$ ipython --no-banner

In [1]: import numpy as np

In [2]: import numpy.linalg as la

In [3]: np.set_printoptions(precision=1, suppress=True, linewidth=200)

In [4]: M = np.loadtxt("data.csv", delimiter=",")

In [5]: M.round(1) + 0
Out[5]: 
array([[0.1, 0. , 0. , 0.1, 0.3, 0. ],
       [0. , 0. , 0. , 0. , 0.1, 0. ],
       [0. , 0. , 0. , 0. , 0. , 0. ],
       [0.1, 0. , 0. , 0.1, 0.3, 0. ],
       [0.3, 0.1, 0. , 0.3, 0.8, 0. ],
       [0. , 0. , 0. , 0. , 0. , 0. ]])

In [6]: left, sig, vt = la.svd(M)

In [7]: sig.round(1) + 0
Out[7]: array([1., 0., 0., 0., 0., 0.])

In [8]: other = left[:, :1] @ np.diag(sig[:1]) @ vt[:1]

In [9]: round(la.norm(M - other) / la.norm(M), 1)
Out[9]: np.float64(0.0)

In [10]: la.matrix_rank(M, rtol=0.05)
Out[10]: np.int64(1)

In [11]: W1 = np.array([[0, 1], [2, 0], [0, 1], [1, 2], [2, 1], [1, 2]])

In [12]: b = np.array([-3, 2])

In [13]: H = np.maximum(M @ W1 + b, 0)

In [14]: la.matrix_rank(H)
Out[14]: np.int64(1)

In [15]: (H > 0).mean(axis=0)
Out[15]: array([0., 1.])

In [16]: (H > 0).astype(int)
Out[16]: 
array([[0, 1],
       [0, 1],
       [0, 1],
       [0, 1],
       [0, 1],
       [0, 1]])

In [17]: H
Out[17]: 
array([[0. , 2.7],
       [0. , 2.1],
       [0. , 2.1],
       [0. , 2.6],
       [0. , 3.7],
       [0. , 2.1]])

In [18]: C = np.array([[1, 0], [4, -4]])

In [19]: W1 @ C
Out[19]: 
array([[ 4, -4],
       [ 2,  0],
       [ 4, -4],
       [ 9, -8],
       [ 6, -4],
       [ 9, -8]])

In [20]: (H @ C).round(6).argmax(axis=1)
Out[20]: array([0, 0, 0, 0, 0, 0])

In [21]: H @ C
Out[21]: 
array([[ 10.8, -10.8],
       [  8.6,  -8.6],
       [  8.3,  -8.3],
       [ 10.3, -10.3],
       [ 14.8, -14.8],
       [  8.3,  -8.3]])

In [22]: K = np.load("x.npy")

In [23]: K
Out[23]: 
array([[-3, -1, -4, -1, -4, -3],
       [-3, -1,  5, -5,  1, -1],
       [-3, -5,  1, -2,  1,  2]])

In [24]: ang = np.radians(36)

In [25]: R = np.eye(6)

In [26]: R[2, 2] = R[4, 4] = np.cos(ang)

In [27]: R[2, 4], R[4, 2] = -np.sin(ang), np.sin(ang)

In [28]: R
Out[28]: 
array([[ 1. ,  0. ,  0. ,  0. ,  0. ,  0. ],
       [ 0. ,  1. ,  0. ,  0. ,  0. ,  0. ],
       [ 0. ,  0. ,  0.8,  0. , -0.6,  0. ],
       [ 0. ,  0. ,  0. ,  1. ,  0. ,  0. ],
       [ 0. ,  0. ,  0.6,  0. ,  0.8,  0. ],
       [ 0. ,  0. ,  0. ,  0. ,  0. ,  1. ]])

In [29]: other = K @ R.T

In [30]: np.allclose(K @ K.T, other @ other.T)
Out[30]: True

In [31]: np.allclose(la.norm(K, axis=1), la.norm(other, axis=1))
Out[31]: True

In [32]: la.svd(K, compute_uv=False), la.svd(other, compute_uv=False)
Out[32]: (array([9.1, 7.2, 4.8]), array([9.1, 7.2, 4.8]))

In [33]: round(float(la.det(R)), 1), np.round(np.trace(R), 1)
Out[33]: (1.0, np.float64(5.6))

In [34]: K.reshape(3, 7)
---------------------------------------------------------------------------
ValueError                                Traceback (most recent call last)
Cell In[34], line 1
----> 1 K.reshape(3, 7)

ValueError: cannot reshape array of size 18 into shape (3,7)

In [35]: K.ravel(order="F")
Out[35]: array([-3, -3, -3, -1, -1, -5, -4,  5,  1, -1, -5, -2, -4,  1,  1, -3, -1,  2])

In [36]: K.reshape(2, -1)
Out[36]: 
array([[-3, -1, -4, -1, -4, -3, -3, -1,  5],
       [-5,  1, -1, -3, -5,  1, -2,  1,  2]])

In [37]: blk = K.reshape(3, 2, -1)

In [38]: np.einsum("ihd,ihd->ih", blk, blk)
Out[38]: 
array([[26, 26],
       [35, 27],
       [35,  9]])

In [39]: np.einsum("ihd,jhd->hij", blk, blk).shape
Out[39]: (2, 3, 3)

In [40]: blk[:, 0]
Out[40]: 
array([[-3, -1, -4],
       [-3, -1,  5],
       [-3, -5,  1]])

In [41]: np.swapaxes(blk, 1, 2)[1]
Out[41]: 
array([[-3, -5],
       [-1,  1],
       [ 5, -1]])

In [42]: other = K / np.sqrt((K ** 2).mean(axis=1, keepdims=True))

In [43]: la.norm(other, axis=1)
Out[43]: array([2.4, 2.4, 2.4])

In [44]: K - K.mean(axis=1, keepdims=True)
Out[44]: 
array([[-0.3,  1.7, -1.3,  1.7, -1.3, -0.3],
       [-2.3, -0.3,  5.7, -4.3,  1.7, -0.3],
       [-2. , -4. ,  2. , -1. ,  2. ,  3. ]])

In [45]: la.matrix_rank(K - K.mean(axis=1, keepdims=True))
Out[45]: np.int64(3)

In [46]: rng = np.random.default_rng(10148)

In [47]: other = K + rng.integers(-2, 3, (3, 2)) @ rng.integers(-2, 3, (2, 6))

In [48]: other
Out[48]: 
array([[-3, -1, -4, -1, -4, -3],
       [-3, -1,  5, -5,  1, -1],
       [-3, -5, -1,  2, -1,  2]])

In [49]: la.svd(other - K, compute_uv=False)
Out[49]: array([4.9, 0. , 0. ])

In [50]: arr = np.loadtxt("case18.csv", delimiter=",")

In [51]: arr
Out[51]: 
array([[-1.1,  9. ,  4.2, -7.9, -0.1],
       [-1. ,  8.9,  3.9, -8. ,  0.1],
       [-0.9,  9.1,  4. , -7.9,  0.1],
       [-1. ,  8.9,  4. , -8. ,  0.1],
       [ 1.9, -1. , -2.1,  1. ,  0.9],
       [ 1.9, -0.9, -2.1,  1. ,  1.1],
       [ 2.2, -1.1, -2.1,  0.9,  0.9],
       [ 2. , -1.1, -2. ,  1. ,  1.1],
       [ 2.1,  5.2, -8. ,  9.1, -4.9],
       [ 1.8,  5. , -7.9,  9. , -4.9],
       [ 2.2,  4.9, -7.9,  8.9, -5.2],
       [ 1.9,  5. , -8.1,  8.9, -4.9]])

In [52]: x = np.array([0, 2, 3, -1, 2])

In [53]: (arr @ x).argmax()
Out[53]: np.int64(0)

In [54]: np.sign((arr @ x).round(6))
Out[54]: array([ 1.,  1.,  1.,  1., -1., -1., -1., -1., -1., -1., -1., -1.])

In [55]: arr @ (2 * x)
Out[55]: array([ 76.6,  75.4,  76.6,  76. , -15. , -13.8, -15.2, -14. , -65. , -65. , -66.4, -66. ])

In [56]: (arr * x).sum(axis=1)
Out[56]: array([ 38.3,  37.7,  38.3,  38. ,  -7.5,  -6.9,  -7.6,  -7. , -32.5, -32.5, -33.2, -33. ])

In [57]: idx = arr[:, 2] > np.median(arr[:, 2])

In [58]: r0 = arr[idx].mean(axis=0) - arr[~idx].mean(axis=0)

In [59]: r0
Out[59]: array([ -2.4,   4.5,   8.3, -11.7,   2.7])

In [60]: np.argsort(-np.abs(r0).round(6), kind="stable")
Out[60]: array([3, 2, 1, 4, 0])

In [61]: idx.astype(int)
Out[61]: array([1, 1, 1, 1, 0, 0, 0, 1, 0, 0, 0, 0])

In [62]: other = arr / np.sqrt((arr ** 2).mean(axis=1, keepdims=True))

In [63]: other[8]
Out[63]: array([ 0.3,  0.8, -1.3,  1.4, -0.8])

In [64]: la.matrix_rank(other) == la.matrix_rank(arr)
Out[64]: np.True_

In [65]: la.norm(other, axis=1)
Out[65]: array([2.2, 2.2, 2.2, 2.2, 2.2, 2.2, 2.2, 2.2, 2.2, 2.2, 2.2, 2.2])
